In [1]: import numpy as np

In [2]: import numpy.linalg as la

In [3]: np.set_printoptions(precision=2, suppress=True, linewidth=120)

In [4]: F = np.loadtxt("a.csv", delimiter=",")

In [5]: F
Out[5]: 
array([[-0.34, -0.48,  0.01,  0.07, -0.28, -0.23, -0.65, -0.32],
       [ 0.48, -0.69,  0.2 , -0.09,  0.48,  0.08,  0.07, -0.11],
       [ 0.05, -0.09, -0.08, -0.44,  0.06, -0.34, -0.29,  0.77],
       [ 0.05,  0.25,  0.56, -0.01,  0.06,  0.59, -0.5 ,  0.14],
       [-0.43, -0.31,  0.43, -0.4 , -0.35,  0.16,  0.47,  0.08],
       [ 0.  ,  0.33,  0.05, -0.71,  0.25, -0.2 , -0.11, -0.52],
       [ 0.53,  0.14,  0.5 ,  0.11, -0.47, -0.47,  0.04, -0.07],
       [-0.43,  0.1 ,  0.45,  0.33,  0.53, -0.44,  0.08,  0.07]])

In [6]: O, R = la.qr(F)

In [7]: np.round(O.T @ O, 2) + 0
Out[7]: 
array([[1., 0., 0., 0., 0., 0., 0., 0.],
       [0., 1., 0., 0., 0., 0., 0., 0.],
       [0., 0., 1., 0., 0., 0., 0., 0.],
       [0., 0., 0., 1., 0., 0., 0., 0.],
       [0., 0., 0., 0., 1., 0., 0., 0.],
       [0., 0., 0., 0., 0., 1., 0., 0.],
       [0., 0., 0., 0., 0., 0., 1., 0.],
       [0., 0., 0., 0., 0., 0., 0., 1.]])

In [8]: np.allclose(R.T @ R, F.T @ F)
Out[8]: True

In [9]: abs(R[0, 0]), round(la.norm(F[:, 0]), 2)
Out[9]: (np.float64(1.0), np.float64(1.0))

In [10]: u, g = F[0], F[2]

In [11]: np.round(u @ u, 2)
Out[11]: np.float64(1.0)

In [12]: round(float(u @ g), 2)
Out[12]: 0.0

In [13]: pr = (u @ g) / (u @ u) * u

In [14]: np.round(np.outer(u, g), 2) + 0
Out[14]: 
array([[-0.02,  0.03,  0.03,  0.15, -0.02,  0.11,  0.1 , -0.26],
       [-0.02,  0.04,  0.04,  0.21, -0.03,  0.16,  0.14, -0.37],
       [ 0.  ,  0.  ,  0.  ,  0.  ,  0.  ,  0.  ,  0.  ,  0.01],
       [ 0.  , -0.01, -0.01, -0.03,  0.  , -0.02, -0.02,  0.05],
       [-0.01,  0.02,  0.02,  0.12, -0.02,  0.1 ,  0.08, -0.21],
       [-0.01,  0.02,  0.02,  0.1 , -0.01,  0.08,  0.07, -0.17],
       [-0.03,  0.06,  0.05,  0.29, -0.04,  0.22,  0.19, -0.5 ],
       [-0.02,  0.03,  0.02,  0.14, -0.02,  0.11,  0.09, -0.24]])

In [15]: la.matrix_rank(np.outer(u, g))
Out[15]: np.int64(1)

In [16]: (g - pr) @ u
Out[16]: np.float64(0.0)

In [17]: pr.round(2) + 0
Out[17]: array([0., 0., 0., 0., 0., 0., 0., 0.])

In [18]: g - pr
Out[18]: array([ 0.05, -0.09, -0.08, -0.44,  0.06, -0.34, -0.29,  0.77])
